$ python3 -q
>>> import numpy as np
>>> np.set_printoptions(precision=2, suppress=True, linewidth=140, sign=" ")
>>> def rd(a):
...     return np.round(a, 2) + 0
... 
>>> arr = np.loadtxt("case5.csv", delimiter=",")
>>> arr
array([[ 0.4, -0.7,  1.3,  0.4, -0.3, -0.8,  0.4, -0.8],
       [ 0.4, -0.4, -0.6,  1.3, -0.8,  0.4, -1.1,  1.2],
       [ 0.3,  1.2,  2.8, -0.2, -0.4, -0.1, -1.8, -1.2],
       [ 1. , -1.5,  0.3,  0.1,  0.2, -1. , -0.5,  0.4],
       [-0.5,  0.1, -0.5,  0.2, -0.5,  0.8, -0.1,  0.5],
       [-0.7,  0.4,  1.4, -0.3,  0. ,  0.5, -0.3,  1.4]])
>>> vec = np.array([2, 1, -1, 1, -2, -1, 1, -1])
>>> (arr @ vec).argmax()
np.int64(0)
>>> rd((arr * vec).sum(axis=1))
array([ 1.8,  1.2, -0.9,  0. , -0.6, -4.9])
>>> rd(arr @ (2 * vec))
array([ 3.6,  2.4, -1.8,  0. , -1.2, -9.8])
>>> rd(arr @ np.ones(8))
array([-0.1,  0.4,  0.6, -1. ,  0. ,  2.4])
>>> arr @ np.eye(8)[5]
array([-0.8,  0.4, -0.1, -1. ,  0.8,  0.5])
>>> rd(np.einsum("ij,j->i", arr, vec))
array([ 1.8,  1.2, -0.9,  0. , -0.6, -4.9])
>>> np.linalg.norm(arr @ vec) <= np.linalg.norm(arr, 2) * np.linalg.norm(vec) + 1e-9
np.True_
>>> rd(arr @ vec)
array([ 1.8,  1.2, -0.9,  0. , -0.6, -4.9])
>>> np.sign((arr @ vec).round(6))
array([ 1.,  1., -1.,  0., -1., -1.])
>>> arr * vec
array([[ 0.8, -0.7, -1.3,  0.4,  0.6,  0.8,  0.4,  0.8],
       [ 0.8, -0.4,  0.6,  1.3,  1.6, -0.4, -1.1, -1.2],
       [ 0.6,  1.2, -2.8, -0.2,  0.8,  0.1, -1.8,  1.2],
       [ 2. , -1.5, -0.3,  0.1, -0.4,  1. , -0.5, -0.4],
       [-1. ,  0.1,  0.5,  0.2,  1. , -0.8, -0.1, -0.5],
       [-1.4,  0.4, -1.4, -0.3, -0. , -0.5, -0.3, -1.4]])
>>> r0, r1 = arr[1], arr[2]
>>> r0 @ r0
np.float64(5.82)
>>> pr = (r0 @ r1) / (r0 @ r0) * r0
>>> np.linalg.matrix_rank(np.outer(r0, r1))
np.int64(1)
>>> rd((r1 - pr) @ r0)
np.float64(0.0)
>>> rd(np.linalg.norm(r0 + r1) ** 2 + np.linalg.norm(r0 - r1) ** 2)
np.float64(40.16)
>>> rd(pr)
array([-0.1 ,  0.1 ,  0.15, -0.33,  0.2 , -0.1 ,  0.28, -0.31])
>>> t3 = np.stack([arr, -1 * arr, arr[::-1]])
>>> np.linalg.matrix_rank(t3)
array([ 6,  6,  6])
>>> rd(np.linalg.norm(t3, axis=(1, 2)))
array([ 5.97,  5.97,  5.97])
>>> (t3 @ arr.T).shape
(3, 6, 6)
>>> np.linalg.matrix_rank(t3.reshape(3, -1))
np.int64(2)
>>> feats = np.load("m.npy")
>>> rd(feats)
array([[ 0.2 ,  0.07,  0.2 ,  0.07,  0.13,  0.13,  0.2 ],
       [ 0.12,  0.16,  0.2 ,  0.08,  0.12,  0.12,  0.2 ],
       [ 0.12,  0.19,  0.23,  0.19,  0.04,  0.15,  0.08],
       [ 0.18,  0.05,  0.05,  0.27,  0.18,  0.14,  0.14],
       [ 0.18,  0.24,  0.18,  0.  ,  0.06,  0.29,  0.06],
       [ 0.24,  0.14,  0.14,  0.19,  0.14,  0.1 ,  0.05],
       [ 0.36,  0.  ,  0.  ,  0.14,  0.07,  0.29,  0.14]])
>>> rd(feats.sum(axis=1))
array([ 1.,  1.,  1.,  1.,  1.,  1.,  1.])
>>> rd(np.sort(np.abs(np.linalg.eigvals(feats)))[::-1])
array([ 1.  ,  0.18,  0.18,  0.16,  0.16,  0.1 ,  0.1 ])
>>> feats @ np.ones(7)
array([ 1.,  1.,  1.,  1.,  1.,  1.,  1.])
>>> pr = np.eye(7)[2]
>>> for _ in range(6):
...     pr = pr @ feats
...     print(pr.round(2))
... 
[ 0.12  0.19  0.23  0.19  0.04  0.15  0.08]
[ 0.18  0.12  0.15  0.16  0.11  0.15  0.13]
[ 0.2   0.12  0.14  0.14  0.11  0.17  0.13]
[ 0.2   0.12  0.15  0.14  0.11  0.17  0.13]
[ 0.2   0.12  0.15  0.14  0.11  0.17  0.13]
[ 0.2   0.12  0.15  0.14  0.11  0.17  0.13]
>>> K = np.diag(np.array([-1, -4, -2]))
>>> K
array([[-1,  0,  0],
       [ 0, -4,  0],
       [ 0,  0, -2]])
>>> # triangular: eigenvalues sit on the diagonal
>>> t3 = np.stack([K, -2 * K, K[::-1]])
>>> rd(np.linalg.norm(t3, axis=(1, 2)))
array([ 4.58,  9.17,  4.58])
>>> np.linalg.matrix_rank(t3)
array([ 3,  3,  3])
>>> t3.sum(axis=0)
array([[ 1,  0, -2],
       [ 0,  0,  0],
       [-1,  0,  2]])
>>> rd(np.linalg.det(t3))
array([-8., 64.,  8.])
>>> np.flatnonzero(np.linalg.matrix_power((K != 0) + (K.T != 0) + np.eye(3), 3)[1])
array([ 1])
>>> rd(np.linalg.det(K))
np.float64(-8.0)
>>> (np.linalg.matrix_power((K != 0) + (K.T != 0) + np.eye(3), 3) > 0).astype(int)
array([[ 1,  0,  0],
       [ 0,  1,  0],
       [ 0,  0,  1]])
>>> gram = feats.T @ feats
>>> rd(np.trace(gram)), rd((feats ** 2).sum())
(np.float64(1.3), np.float64(1.3))
